>>> import numpy as np
>>> from numpy import linalg as LA
>>> np.set_printoptions(precision=3, suppress=True, linewidth=100)
>>> J = np.load("case7.npy")
>>> print(J)
[[ 1  0 -1]
 [ 0  4  4]
 [-1  4  5]]
>>> print(np.allclose(J[:-1].T @ LA.lstsq(J[:-1].T, J[-1])[0], J[-1]))
True
>>> print(np.unique(J.round(6), axis=0).shape)
(3, 3)
>>> print(LA.lstsq(J[:-1].T, J[-1])[2])
2
>>> print(np.allclose(J @ J.T, J.T @ J))
True
>>> print(np.allclose(J, J.T))
True
>>> print(np.round(LA.det(J), 3))
0.0
>>> print(np.round(np.abs(LA.eigvals(J)).max(), 3))
8.606
>>> Uu, sig, vt = LA.svd(J)
>>> print(sig.round(3) + 0)
[8.606 1.394 0.   ]
>>> print(np.argmax(sig[:-1] / (sig[1:] + 1e-6)) + 1)
2
>>> B = Uu[:, :2] @ np.diag(sig[:2]) @ vt[:2]
>>> print(LA.matrix_rank(J, rtol=0.05))
2
>>> print(round(LA.norm(J - B) / LA.norm(J), 3))
0.0
>>> print(B.round(3) + 0)
[[ 1.  0. -1.]
 [ 0.  4.  4.]
 [-1.  4.  5.]]
>>> print(LA.matrix_rank(J, rtol=0.1))
2
>>> print(round(LA.norm(J, 2) / LA.norm(J), 3))
0.987
>>> print(np.argsort(-LA.norm(J, axis=0).round(6), kind="stable")[:3])
[2 1 0]
>>> W0 = np.load("a.npy")
>>> print(W0)
[[ 1.  2. -1. -2.]
 [ 0. -2.  1. -3.]
 [ 0.  0. -3.  1.]
 [ 0. -2. -2.  2.]]
>>> B = W0 / LA.norm(W0, axis=1, keepdims=True)
>>> C2 = B @ B.T
>>> print(round(float(np.degrees(np.arccos(np.clip(C2[0, 2], -1, 1)))), 3))
84.261
>>> print(np.argwhere(np.triu(np.abs(C2) > 0.95, 1)))
[]
>>> ev, V = LA.eig(W0)
>>> print(round(np.prod(ev), 3))
24.0
>>> print(W0 @ V[:, 0] - ev[0] * V[:, 0])
[0. 0. 0. 0.]
>>> print(np.sort(LA.eigvals(W0.T)))
[-3.    -2.828  1.     2.828]
>>> print(np.sort(LA.eigvals(LA.inv(W0))))
[-0.354 -0.333  0.354  1.   ]
>>> q = W0.astype(float).copy()
>>> for j in range(4):
...     q[:, j] -= q[:, :j] @ (q[:, :j].T @ q[:, j])
...     q[:, j] /= LA.norm(q[:, j])
... 
>>> print(q)
[[ 1.     0.     0.     0.   ]
 [ 0.    -0.707  0.408 -0.577]
 [ 0.     0.    -0.816 -0.577]
 [ 0.    -0.707 -0.408  0.577]]
>>> print(np.round(q.T @ q, 3) + 0)
[[1. 0. 0. 0.]
 [0. 1. 0. 0.]
 [0. 0. 1. 0.]
 [0. 0. 0. 1.]]
>>> print(np.round(q.T @ W0, 3) + 0)
[[ 1.     2.    -1.    -2.   ]
 [ 0.     2.828  0.707  0.707]
 [ 0.     0.     3.674 -2.858]
 [ 0.     0.     0.     2.309]]
>>> proj = np.triu(np.array([[0, 2, 0, 1], [0, 0, 2, 2], [2, 1, 1, 1], [0, 1, 3, 1]]), 1) + np.eye(4)
>>> B = proj @ W0 @ LA.inv(proj)
>>> print(np.trace(B), np.trace(W0))
-2.0 -2.0
>>> print(np.poly(B))
[  1.   2. -11. -16.  24.]
>>> F = np.load("w.npy")
>>> print(F)
[[-0.885  0.121 -0.45 ]
 [ 0.442 -0.087 -0.893]
 [-0.147 -0.989  0.024]]
>>> ev, V = LA.eigh(J)
>>> x = np.array([3, 2, -1])
>>> print((np.sign(V[:, -1].round(6)) == np.sign(V[0, -1].round(6))).astype(int))
[1 0 0]
>>> print(x @ J @ x)
20
>>> print(LA.eigvalsh(J[1:, 1:]))
[0.469 8.531]
>>> print(np.round(F[:, 1] @ F[:, 2], 3))
0.0
>>> print(np.round(F.T @ F, 3) + 0)
[[1. 0. 0.]
 [0. 1. 0.]
 [0. 0. 1.]]
>>> print(LA.norm(F, axis=0))
[1. 1. 1.]
>>> K = np.loadtxt("block18.csv", delimiter=",")
>>> print(K)
[[0.545 0.091 0.364]
 [0.375 0.375 0.25 ]
 [0.4   0.1   0.5  ]]
>>> proj = np.triu(np.array([[0, 8, 8], [3, 7, 2], [7, 5, 5]]), 1) + np.eye(3)
>>> B = proj @ K @ LA.inv(proj)
>>> print(proj @ K - K @ proj)
[[ 6.2   -0.56   1.458]
 [ 0.8   -2.8   -2.75 ]
 [ 0.    -3.2   -3.4  ]]
>>> print(round(LA.det(B), 3))
0.04
>>> print(B)
[[  6.745 -50.069  52.542]
 [  1.175  -8.825   9.5  ]
 [  0.4    -3.1     3.5  ]]
>>> mat = np.load("data.npy")
>>> print(mat)
[[ 1  2  3]
 [ 3  5  3]
 [ 7  8  4]
 [11  8  5]
 [16  8  5]
 [18 11 10]
 [19 15 13]
 [22 20 18]
 [22 21 18]
 [22 22 22]
 [26 25 24]
 [29 27 26]
 [32 31 26]
 [35 34 26]
 [35 36 31]
 [36 38 34]
 [39 39 39]
 [42 41 39]
 [46 43 44]
 [50 48 47]
 [50 52 50]
 [51 57 51]
 [53 61 54]]
>>> Xs = mat - mat.mean(axis=0)
>>> Uu, sig, vt = LA.svd(Xs, full_matrices=False)
>>> print(np.abs(Uu[:, 0]).argmax())
22
>>> print(sig)
[134.478  11.05    7.683]
>>> print(LA.matrix_rank(Xs))
3
>>> print((np.sign(Uu[:, 0]) == np.sign(Uu[0, 0])).astype(int))
[1 1 1 1 1 1 1 1 1 1 1 1 0 0 0 0 0 0 0 0 0 0 0]
>>> print(np.searchsorted(np.cumsum(sig ** 2) / (sig ** 2).sum(), 0.9) + 1)
1
>>> W2 = mat[[6, 20]].astype(float)
>>> for _ in range(3):
...     z = LA.norm(mat[:, None] - W2, axis=-1).argmin(axis=1)
...     W2 = np.array([mat[z == j].mean(axis=0) for j in range(2)])
... 
>>> print(z)
[0 0 0 0 0 0 0 0 0 0 0 0 1 1 1 1 1 1 1 1 1 1 1]
>>> print(W2[1] - W2[0])
[26.303 29.303 27.508]
>>> print(W2)
[[16.333 14.333 12.583]
 [42.636 43.636 40.091]]
>>> rng = np.random.default_rng(1636)
>>> z = rng.integers(0, 3, 4)
>>> feats = np.triu((z[:, None] == z) & (rng.random((4, 4)) < 0.8), 1).astype(int)
>>> feats += feats.T
>>> print(feats)
[[0 0 1 0]
 [0 0 0 0]
 [1 0 0 0]
 [0 0 0 0]]
>>> # 3 blocks once reordered
>>> B = np.array([[2, 3, 0], [3, 3, 0]])
>>> W2 = np.kron(B, feats)
>>> print(round(float(LA.norm(W2, 2)), 3), np.round(LA.norm(B, 2) * LA.norm(feats, 2), 3))
5.541 5.541
>>> Uu, sig, vt = LA.svd(feats)
>>> V = vt[:(sig > 1e-8).sum()]
>>> x = feats[2] + 4 * feats[0] + rng.integers(2) * np.eye(4)[2]
>>> print(x)
[1. 0. 5. 0.]
>>> print(round(float(LA.norm(x - V.T @ V @ x)), 3))
0.0
>>> print(V.T @ V)
[[1. 0. 0. 0.]
 [0. 0. 0. 0.]
 [0. 0. 1. 0.]
 [0. 0. 0. 0.]]
